$ python -q
>>> import numpy as np
>>> import numpy.linalg as la
>>> np.set_printoptions(precision=3, suppress=True, linewidth=160, sign=" ")
>>> def tidy(a):
...     return np.round(a, 3) + 0
... 
>>> Z = np.array([[2, 0, 0]])
>>> rng = np.random.default_rng(93)
>>> W0 = rng.normal(size=(10, 1)) @ Z + np.array([2, 3, 0])
>>> tidy(W0)
array([[ 4.215,  3.   ,  0.   ],
       [ 0.375,  3.   ,  0.   ],
       [ 4.357,  3.   ,  0.   ],
       [ 3.264,  3.   ,  0.   ],
       [ 3.157,  3.   ,  0.   ],
       [ 0.537,  3.   ,  0.   ],
       [-0.331,  3.   ,  0.   ],
       [ 3.68 ,  3.   ,  0.   ],
       [ 2.433,  3.   ,  0.   ],
       [ 4.05 ,  3.   ,  0.   ]])
>>> # rows and columns are dependent
>>> tidy(W0 @ la.pinv(W0) @ W0)
array([[ 4.215,  3.   ,  0.   ],
       [ 0.375,  3.   ,  0.   ],
       [ 4.357,  3.   ,  0.   ],
       [ 3.264,  3.   ,  0.   ],
       [ 3.157,  3.   ,  0.   ],
       [ 0.537,  3.   ,  0.   ],
       [-0.331,  3.   ,  0.   ],
       [ 3.68 ,  3.   ,  0.   ],
       [ 2.433,  3.   ,  0.   ],
       [ 4.05 ,  3.   ,  0.   ]])
>>> la.lstsq(W0[:-1].T, W0[-1])[2]
np.int32(2)
>>> np.abs(np.diag(la.qr(W0)[1])) > 1e-9
array([ True,  True, False])
>>> tidy(np.trace(la.pinv(W0) @ W0))
np.float64(2.0)
>>> np.allclose(W0[:-1].T @ la.lstsq(W0[:-1].T, W0[-1])[0], W0[-1])
True
>>> ang = np.radians(150)
>>> R = np.eye(3)
>>> R[2, 2] = R[0, 0] = np.cos(ang)
>>> R[2, 0], R[0, 2] = -np.sin(ang), np.sin(ang)
>>> tidy(R)
array([[-0.866,  0.   ,  0.5  ],
       [ 0.   ,  1.   ,  0.   ],
       [-0.5  ,  0.   , -0.866]])
>>> other = W0 @ R.T
>>> tidy(la.svd(W0, compute_uv=False)), tidy(la.svd(other, compute_uv=False))
(array([ 13.004,   3.828,   0.   ]), array([ 13.004,   3.828,   0.   ]))
>>> np.allclose(W0 @ W0.T, other @ other.T)
True
>>> tidy(np.abs(other - W0).max(axis=0))
array([ 8.131,  0.   ,  2.179])
>>> np.allclose(la.norm(W0, axis=1), la.norm(other, axis=1))
True
